>>> import numpy as np
>>> from numpy import linalg as LA
>>> np.set_printoptions(precision=1, suppress=True, linewidth=120, legacy="1.25")
>>> tidy = lambda a: np.round(a, 1) + 0
>>> W0 = np.loadtxt("a.csv", delimiter=",")
>>> W0
array([[-4.8, -6.7, -5.6],
       [ 2. ,  6.3, -7.5],
       [-6.4, -3.1, -7.1],
       [-8.3,  1.6, -5.4],
       [ 2.8,  4.7,  8.3],
       [ 7.7,  5.4, -3.5],
       [ 4.8, -8.7, -1.4],
       [-2.8,  2.1, -9.4],
       [-6.6, -7.3, -1.6],
       [ 6.5, -2.8, -7.1],
       [ 0.4, -1.5,  9.9],
       [ 5.2, -4.4,  7.3],
       [ 6.9, -0.3,  7.2],
       [-0.3,  6.3,  7.7],
       [ 2.9,  2.7,  9.2],
       [ 0.7,  7.9,  6.1],
       [ 9.4,  3.4, -0.9],
       [ 8.2, -5.8, -0.6],
       [-8.5, -4.9, -1.9],
       [-2.6, -6.7, -6.9]])
>>> proj = W0 @ LA.solve(W0.T @ W0, W0.T)
>>> LA.matrix_rank(np.eye(20) - proj)
17
>>> tidy(proj @ W0[:, 2])
array([-5.6, -7.5, -7.1, -5.4,  8.3, -3.5, -1.4, -9.4, -1.6, -7.1,  9.9,  7.3,  7.2,  7.7,  9.2,  6.1, -0.9, -0.6,
       -1.9, -6.9])
>>> np.allclose(proj @ proj, proj)
True
>>> tidy(LA.eigvalsh(proj))
array([0., 0., 0., 0., 0., 0., 0., 0., 0., 0., 0., 0., 0., 0., 0., 0., 0., 1., 1., 1.])
>>> tidy(np.diag(proj))
array([0.1, 0.2, 0.1, 0.1, 0.1, 0.2, 0.2, 0.1, 0.1, 0.2, 0.1, 0.2, 0.1, 0.1, 0.1, 0.1, 0.2, 0.2, 0.1, 0.1])
>>> M2 = np.array([[0, 2], [-1, -1], [0, 3]])
>>> LA.matrix_rank(np.vstack([W0, M2.T]))
3
>>> np.vstack([W0, M2.T]).shape
(22, 3)
>>> tidy(np.einsum("ij->j", W0))
array([ 17.2, -11.8,  -3.2])
>>> M2 = np.c_[W0[:, :1] @ np.array([[0]]), np.array([3, -3, 0, 1, 0, 0, 3, -2, -3, 0, -2, 3, -3, 0, 0, -1, 3, 0, -3, 1])]
>>> M2
array([[ 0.,  3.],
       [ 0., -3.],
       [ 0.,  0.],
       [ 0.,  1.],
       [ 0.,  0.],
       [ 0.,  0.],
       [ 0.,  3.],
       [ 0., -2.],
       [ 0., -3.],
       [ 0.,  0.],
       [ 0., -2.],
       [ 0.,  3.],
       [ 0., -3.],
       [ 0.,  0.],
       [ 0.,  0.],
       [ 0., -1.],
       [ 0.,  3.],
       [ 0.,  0.],
       [ 0., -3.],
       [ 0.,  1.]])
>>> tidy(LA.lstsq(W0, M2[:, 0])[0])
array([0., 0., 0.])
>>> LA.matrix_rank(np.c_[W0, M2])
4
>>> LA.matrix_rank(M2)
1
>>> q, evecs = LA.qr(W0[:, :1])[0], LA.qr(W0[:, 1:])[0]
>>> sig = LA.svd(q.T @ evecs, compute_uv=False)
>>> tidy(LA.norm(q @ q.T - evecs @ evecs.T, 2))
1.0
>>> tidy(np.degrees(np.arccos(sig.clip(0, 1))))
array([70.6])
>>> tidy(sig)
array([0.3])
>>> A = np.load("w.npy")
>>> A
array([[-2.,  1.,  0.,  0.],
       [ 0., -2.,  1.,  0.],
       [ 0.,  0., -2.,  1.],
       [ 0.,  0.,  0., -2.]])
>>> proj = np.triu(np.array([[-5, -4, 0, -1], [-4, -4, 1, 2], [1, -1, 1, -5], [-2, -1, 1, -5]]), 1) + np.eye(4)
>>> M2 = proj @ A @ LA.inv(proj)
>>> M2
array([[ -2.,   1.,  -5., -27.],
       [  0.,  -2.,   1.,   6.],
       [  0.,   0.,  -2.,   1.],
       [  0.,   0.,   0.,  -2.]])
>>> proj @ A - A @ proj
array([[ 0.,  0., -5., -2.],
       [ 0.,  0.,  0.,  6.],
       [ 0.,  0.,  0.,  0.],
       [ 0.,  0.,  0.,  0.]])
>>> np.poly(M2)
array([ 1.,  8., 24., 32., 16.])
>>> rng = np.random.default_rng(53)
>>> labels = rng.permutation(4)
>>> M2 = A[:, labels] * rng.choice([-1, 1], 4)
>>> M2
array([[-2.,  0., -1.,  0.],
       [ 0.,  1.,  2.,  0.],
       [ 0., -2., -0.,  1.],
       [ 0.,  0., -0., -2.]])
>>> left, _, vt = LA.svd(A.T @ M2)
>>> tidy(left @ vt)
array([[ 1.,  0.,  0.,  0.],
       [ 0.,  0., -1.,  0.],
       [ 0.,  1.,  0.,  0.],
       [ 0.,  0.,  0.,  1.]])
>>> labels
array([0, 2, 1, 3])
>>> x = np.array([2, 1, 2, 0])
>>> a = np.maximum(M2 @ x, 0)
>>> np.maximum(M2 @ (3 * x), 0)
array([ 0., 15.,  0.,  0.])
>>> tidy(np.tanh(M2 @ x))
array([-1.,  1., -1.,  0.])
>>> M2 = np.array([[-2, 3], [1, 1]])
>>> C = np.kron(M2, A)
>>> C.shape
(8, 8)
>>> LA.matrix_rank(C)
8
>>> K = np.loadtxt("test2.csv", delimiter=",")
>>> tidy(K)
array([[ 0.7,  0. , -0.1,  0.4, -0.2],
       [ 0. ,  0. ,  0. ,  0. ,  0. ],
       [-0.1,  0. ,  0. ,  0. ,  0. ],
       [ 0.4,  0. ,  0. ,  0.3, -0.1],
       [-0.2,  0. ,  0. , -0.1,  0.1]])
>>> rk = LA.matrix_rank(K)
>>> rk
1
>>> ns = LA.svd(K)[2][rk:].T
>>> tidy(ns @ ns.T)
array([[ 0.3,  0. ,  0.1, -0.4,  0.2],
       [ 0. ,  1. ,  0. ,  0. ,  0. ],
       [ 0.1,  0. ,  1. ,  0. ,  0. ],
       [-0.4,  0. ,  0. ,  0.7,  0.1],
       [ 0.2,  0. ,  0. ,  0.1,  0.9]])
>>> LA.matrix_rank(K.T @ K), LA.matrix_rank(K @ K.T)
(1, 1)
>>> [int(LA.matrix_rank(K[:i])) for i in range(1, len(K) + 1)]
[1, 1, 1, 1, 1]
>>> [int(LA.matrix_rank(K[:, :j + 1])) for j in range(5)]
[1, 1, 1, 1, 1]
>>> [int(LA.matrix_rank(np.delete(K, i, axis=0))) for i in range(5)]
[1, 1, 1, 1, 1]
>>> np.unique(K.round(6), axis=0).shape
(5, 5)
>>> np.allclose(K[:-1].T @ LA.lstsq(K[:-1].T, K[-1])[0], K[-1])
True
>>> np.abs(np.diag(LA.qr(K)[1])) > 1e-9
array([ True, False, False, False, False])
>>> labels = rng.permutation(5)
>>> labels
array([0, 4, 3, 2, 1])
>>> M2 = K[labels][:, labels]
>>> tidy(M2)
array([[ 0.7, -0.2,  0.4, -0.1,  0. ],
       [-0.2,  0.1, -0.1,  0. ,  0. ],
       [ 0.4, -0.1,  0.3,  0. ,  0. ],
       [-0.1,  0. ,  0. ,  0. ,  0. ],
       [ 0. ,  0. ,  0. ,  0. ,  0. ]])
>>> tidy(LA.det(M2)), tidy(LA.det(K[labels]))
(0.0, 0.0)
>>> x = np.array([9, 2, 9, 0, 7])
>>> tidy(LA.eigvalsh(2 * M2 - np.eye(5)))
array([-1., -1., -1., -1.,  1.])
>>> tidy(M2 @ M2 @ x)
array([ 9. , -2.9,  5.7, -1. , -0.5])
>>> tidy((x - M2 @ x) @ (M2 @ x))
0.0
>>> left, sig, vt = LA.svd(K)
>>> np.argmax(sig[:-1] / (sig[1:] + 1e-6)) + 1
1
>>> M2 = left[:, :1] @ np.diag(sig[:1]) @ vt[:1]
>>> tidy(LA.norm(K - M2) / LA.norm(K))
0.0
>>> LA.matrix_rank(M2)
1
>>> arr = np.load("run11.npy")
>>> arr
array([[-2.,  3.,  0.],
       [ 3.,  3.,  3.],
       [ 0.,  3.,  0.]])
>>> proj = np.triu(np.array([[-2, -3, 0], [3, -3, -1], [-3, -3, -3]]), 1) + np.eye(3)
>>> M2 = proj @ arr @ LA.inv(proj)
>>> LA.matrix_rank(M2)
3
>>> proj @ arr - arr @ proj
array([[ -9., -15.,  -6.],
       [  0.,   6.,   3.],
       [  0.,   0.,   3.]])
>>> M2
array([[-11., -39., -48.],
       [  3.,   9.,  12.],
       [  0.,   3.,   3.]])
>>> tidy(np.poly(M2))
array([  1.,  -1., -24., -18.])
>>> tidy(LA.norm(arr))
7.0
>>> LA.matrix_rank(arr)
3
>>> tidy(arr.mean(axis=0))
array([0.3, 3. , 1. ])
>>> np.unravel_index(np.abs(arr).argmax(), arr.shape)
(0, 1)
>>> np.diff(arr, axis=0)
array([[ 5.,  0.,  3.],
       [-3.,  0., -3.]])
>>> arr.sum(axis=0)
array([1., 9., 3.])
>>> left, sig, vt = LA.svd(K, full_matrices=False)
>>> np.abs(left[:, 0]).round(6).argmax()
0
>>> tidy(vt @ vt.T)
array([[1., 0., 0., 0., 0.],
       [0., 1., 0., 0., 0.],
       [0., 0., 1., 0., 0.],
       [0., 0., 0., 1., 0.],
       [0., 0., 0., 0., 1.]])
>>> tidy(left.T @ left)
array([[1., 0., 0., 0., 0.],
       [0., 1., 0., 0., 0.],
       [0., 0., 1., 0., 0.],
       [0., 0., 0., 1., 0.],
       [0., 0., 0., 0., 1.]])
>>> np.allclose(left * sig @ vt, K)
True
>>> tidy(np.sqrt((sig ** 2).sum())), tidy(LA.norm(K))
(1.0, 1.0)
>>> tidy(sig)
array([1., 0., 0., 0., 0.])
>>> left.shape, sig.shape, vt.shape
((5, 5), (5,), (5, 5))
>>> f = np.array([-8, 3, -2])
>>> M2 = arr + np.outer(f, np.eye(3)[2])
>>> LA.matrix_rank(LA.inv(M2) - LA.inv(arr), tol=1e-8)
1
>>> M2
array([[-2.,  3., -8.],
       [ 3.,  3.,  6.],
       [ 0.,  3., -2.]])
>>> feats = np.load("x.npy")
>>> tidy(feats)
array([[-0.7,  0.5],
       [ 0.4, -0.1],
       [ 0.5,  0.9],
       [-0.4,  0. ]])
>>> tidy(LA.svd(feats, compute_uv=False))
array([1., 1.])
>>> tidy(LA.pinv(feats))
array([[-0.7,  0.4,  0.5, -0.4],
       [ 0.5, -0.1,  0.9,  0. ]])
>>> tidy(feats @ feats.T)
array([[ 0.8, -0.3,  0.1,  0.3],
       [-0.3,  0.2,  0. , -0.1],
       [ 0.1,  0. ,  1. , -0.2],
       [ 0.3, -0.1, -0.2,  0.1]])
>>> proj = feats @ LA.solve(feats.T @ feats, feats.T)
>>> np.trace(proj)
2.0
>>> tidy(LA.eigvalsh(proj))
array([0., 0., 1., 1.])
>>> tidy(proj @ feats[:, 0])
array([-0.7,  0.4,  0.5, -0.4])
>>> tidy(np.diag(proj))
array([0.8, 0.2, 1. , 0.1])
>>> tidy((np.eye(4) - proj) @ feats)
array([[0., 0.],
       [0., 0.],
       [0., 0.],
       [0., 0.]])
